$ ipython --no-banner

In [1]: import numpy as np

In [2]: from numpy import linalg as LA

In [3]: np.set_printoptions(precision=2, suppress=True, linewidth=160, sign=" ")

In [4]: arr = np.loadtxt("dump.csv", delimiter=",")

In [5]: arr
Out[5]: 
array([[ 1.,  2.,  0.,  0., -1.],
       [ 1.,  2.,  1., -2.,  1.],
       [ 1., -2., -2., -1.,  2.],
       [-2.,  0.,  2., -1., -2.],
       [ 0.,  0.,  1.,  2., -2.],
       [ 1.,  0.,  2.,  2.,  1.]])

In [6]: A2 = arr[0, 0] * arr[1:] - np.outer(arr[1:, 0], arr[0])

In [7]: A2
Out[7]: 
array([[ 0.,  0.,  1., -2.,  2.],
       [ 0., -4., -2., -1.,  3.],
       [ 0.,  4.,  2., -1., -4.],
       [ 0.,  0.,  1.,  2., -2.],
       [ 0., -2.,  2.,  2.,  2.]])

In [8]: LA.matrix_rank(A2), LA.matrix_rank(arr)
Out[8]: (np.int64(4), np.int64(5))

In [9]: print(np.flatnonzero(~A2.round(6).any(axis=1)))
[]

In [10]: arr[:, 0] / arr[0, 0]
Out[10]: array([ 1.,  1.,  1., -2.,  0.,  1.])

In [11]: r = LA.matrix_rank(A2)

In [12]: print(r)
4

In [13]: N = LA.svd(A2)[2][r:].T

In [14]: np.allclose(A2 @ N, 0)
Out[14]: True

In [15]: [int(LA.matrix_rank(A2[:, :j + 1])) for j in range(5)]
Out[15]: [0, 1, 2, 3, 4]

In [16]: print([int(LA.matrix_rank(A2[:i])) for i in range(1, len(A2) + 1)])
[1, 2, 3, 4, 4]

In [17]: N.shape
Out[17]: (5, 1)

In [18]: N @ N.T
Out[18]: 
array([[ 1.,  0.,  0.,  0.,  0.],
       [ 0.,  0.,  0.,  0.,  0.],
       [ 0.,  0.,  0.,  0.,  0.],
       [ 0.,  0.,  0.,  0.,  0.],
       [ 0.,  0.,  0.,  0.,  0.]])

In [19]: vec = np.array([-3, -4, 0, -4, 5])

In [20]: y = arr @ vec

In [21]: np.round(LA.lstsq(arr, y)[0], 2) + 0
Out[21]: array([-3., -4.,  0., -4.,  5.])

In [22]: np.round(LA.solve(arr.T @ arr, arr.T @ y), 2) + 0
Out[22]: array([-3., -4.,  0., -4.,  5.])

In [23]: print(np.round(LA.pinv(arr) @ arr, 2) + 0)
[[ 1.  0.  0.  0.  0.]
 [ 0.  1.  0.  0.  0.]
 [ 0.  0.  1.  0.  0.]
 [ 0.  0.  0.  1.  0.]
 [ 0.  0.  0.  0.  1.]]

In [24]: rng = np.random.default_rng(193)

In [25]: y = y + 0.3 * rng.normal(size=6)

In [26]: y
Out[26]: array([-16.04,   2.  ,  19.2 ,   0.03, -18.14,  -5.72])

In [27]: beta, *_ = LA.lstsq(arr, y)

In [28]: beta
Out[28]: array([-2.93, -4.08,  0.08, -4.03,  5.04])

In [29]: print(np.round(arr.T @ (y - arr @ beta), 2) + 0)
[ 0.  0.  0.  0.  0.]

In [30]: beta.round()
Out[30]: array([-3., -4.,  0., -4.,  5.])

In [31]: m1 = np.array([[2, 5, 5, 4, 2, 2],
    ...:     [-5, -2, -2, -3, -5, -5],
    ...:     [-11, -8, -8, -9, -11, -11],
    ...:     [-3, 0, 0, -1, -3, -3],
    ...:     [6, 9, 9, 8, 6, 6],
    ...:     [-3, 0, 0, -1, -3, -3]])

In [32]: LA.cond(m1) > 100
Out[32]: np.True_

In [33]: np.argsort(-LA.norm(m1, axis=0).round(6), kind="stable")[:3]
Out[33]: array([ 0,  4,  5])

In [34]: A2 = np.array([[-2, 0, 0], [0, -4, 1], [0, 5, 4]])

In [35]: X = np.triu(A2, 1)

In [36]: X
Out[36]: 
array([[ 0,  0,  0],
       [ 0,  0,  1],
       [ 0,  0,  0]])

In [37]: r = LA.matrix_rank(X)

In [38]: r
Out[38]: np.int64(1)

In [39]: N = LA.svd(X)[2][r:].T

In [40]: LA.matrix_rank(X.T @ X), LA.matrix_rank(X @ X.T)
Out[40]: (np.int64(1), np.int64(1))

In [41]: print([int(LA.matrix_rank(np.delete(X, i, axis=0))) for i in range(3)])
[1, 0, 1]

In [42]: [int(LA.matrix_rank(X[:, :j + 1])) for j in range(3)]
Out[42]: [0, 0, 1]

In [43]: np.allclose(X @ N, 0)
Out[43]: True

In [44]: print(N @ N.T)
[[ 1.  0.  0.]
 [ 0.  1.  0.]
 [ 0.  0.  0.]]

In [45]: np.allclose(X[:-1].T @ LA.lstsq(X[:-1].T, X[-1])[0], X[-1])
Out[45]: True

In [46]: np.unique(X.round(6), axis=0).shape
Out[46]: (2, 3)

In [47]: LA.lstsq(X[:-1].T, X[-1])[2]
Out[47]: np.int32(1)

In [48]: [int(LA.matrix_rank(LA.matrix_power(X, p))) for p in range(1, 4)]
Out[48]: [1, 0, 0]

In [49]: print(LA.matrix_power(X - np.diag(np.diag(X)), 3))
[[ 0  0  0]
 [ 0  0  0]
 [ 0  0  0]]

In [50]: np.sort(LA.eigvals(X))
Out[50]: array([ 0.,  0.,  0.])

In [51]: np.prod(np.diag(X)), np.round(LA.det(X), 2)
Out[51]: (np.int64(0), np.float64(0.0))

In [52]: J = np.load("block13.npy")

In [53]: J
Out[53]: 
array([[ 0.24,  0.28, -0.74,  0.76,  0.1 ],
       [-0.08,  0.19,  0.53, -0.14, -0.09],
       [-0.4 , -0.35,  1.35, -1.22, -0.19]])

In [54]: [round(float(x), 2) for x in LA.svd(J, compute_uv=False)[:3]]
Out[54]: [2.26, 0.39, 0.0]

In [55]: U, s, vt = LA.svd(J)

In [56]: vecs = vt[:(s > 1e-8).sum()]

In [57]: vec = J[1] + -3 * J[0] + rng.integers(2) * np.eye(5)[1]

In [58]: vec
Out[58]: array([-0.8 ,  0.35,  2.75, -2.42, -0.39])

In [59]: np.allclose(vecs.T @ vecs @ vec, vec)
Out[59]: False

In [60]: vecs.T @ vecs
Out[60]: 
array([[ 0.05,  0.07, -0.13,  0.15,  0.02],
       [ 0.07,  0.56,  0.27,  0.41, -0.07],
       [-0.13,  0.27,  0.8 , -0.23, -0.14],
       [ 0.15,  0.41, -0.23,  0.57,  0.02],
       [ 0.02, -0.07, -0.14,  0.02,  0.02]])

In [61]: print(LA.matrix_rank(np.vstack([J, vec])))
3

In [62]: F = np.load("m.npy")

In [63]: F
Out[63]: 
array([[ 2,  0,  0,  0,  4,  0,  0],
       [ 0, -1,  4, -5,  0,  4, -1],
       [ 0,  0,  0, -5,  0,  2,  3],
       [ 0,  0, -1, -2,  0, -4,  3],
       [-4,  0,  0,  0, -2,  0,  0],
       [ 0, -1,  5, -2,  0, -3,  5],
       [ 0, -5, -3,  0,  0, -5,  5]])

In [64]: labels = rng.permutation(7)

In [65]: labels
Out[65]: array([ 6,  2,  4,  0,  5,  3,  1])

In [66]: A2 = F[labels][:, labels]

In [67]: print(np.allclose(A2, F))
False

In [68]: A2
Out[68]: 
array([[ 5, -3,  0,  0, -5,  0, -5],
       [ 3,  0,  0,  0,  2, -5,  0],
       [ 0,  0, -2, -4,  0,  0,  0],
       [ 0,  0,  4,  2,  0,  0,  0],
       [ 5,  5,  0,  0, -3, -2, -1],
       [ 3, -1,  0,  0, -4, -2,  0],
       [-1,  4,  0,  0,  4, -5, -1]])

In [69]: T = np.stack([F, 4 * F, F[::-1]])

In [70]: print((T @ F.T).shape)
(3, 7, 7)

In [71]: LA.matrix_rank(T)
Out[71]: array([ 7,  7,  7])

In [72]: print(T.shape)
(3, 7, 7)

In [73]: A2 = LA.inv(F)

In [74]: A2
Out[74]: 
array([[-0.17, -0.  , -0.  , -0.  , -0.33, -0.  , -0.  ],
       [-0.  , -0.15,  0.1 ,  0.1 , -0.  ,  0.03, -0.18],
       [ 0.  ,  0.06, -0.09, -0.04,  0.  ,  0.13, -0.04],
       [-0.  , -0.15,  0.01, -0.23, -0.  ,  0.09,  0.01],
       [ 0.33,  0.  ,  0.  ,  0.  ,  0.17,  0.  ,  0.  ],
       [-0.  , -0.09,  0.19, -0.28, -0.  ,  0.02,  0.01],
       [-0.  , -0.2 ,  0.23, -0.2 , -0.  ,  0.13,  0.01]])

In [75]: LA.det(F) * A2
Out[75]: 
array([[  7420.,      0.,      0.,      0.,  14840.,      0.,      0.],
       [     0.,   6552.,  -4248.,  -4368.,      0.,  -1392.,   7872.],
       [    -0.,  -2520.,   4080.,   1680.,     -0.,  -5580.,   1620.],
       [     0.,   6888.,   -552.,  10248.,      0.,  -3828.,   -612.],
       [-14840.,     -0.,     -0.,     -0.,  -7420.,     -0.,     -0.],
       [     0.,   3864.,  -8376.,  12264.,      0.,   -984.,   -576.],
       [     0.,   8904., -10176.,   8904.,      0.,  -5724.,   -636.]])

In [76]: np.allclose(A2, F.T)
Out[76]: False

In [77]: np.round(F @ A2, 2) + 0
Out[77]: 
array([[ 1.,  0.,  0.,  0.,  0.,  0.,  0.],
       [ 0.,  1.,  0.,  0.,  0.,  0.,  0.],
       [ 0.,  0.,  1.,  0.,  0.,  0.,  0.],
       [ 0.,  0.,  0.,  1.,  0.,  0.,  0.],
       [ 0.,  0.,  0.,  0.,  1.,  0.,  0.],
       [ 0.,  0.,  0.,  0.,  0.,  1.,  0.],
       [ 0.,  0.,  0.,  0.,  0.,  0.,  1.]])

In [78]: round(LA.slogdet(F)[0], 2)
Out[78]: np.float64(-1.0)
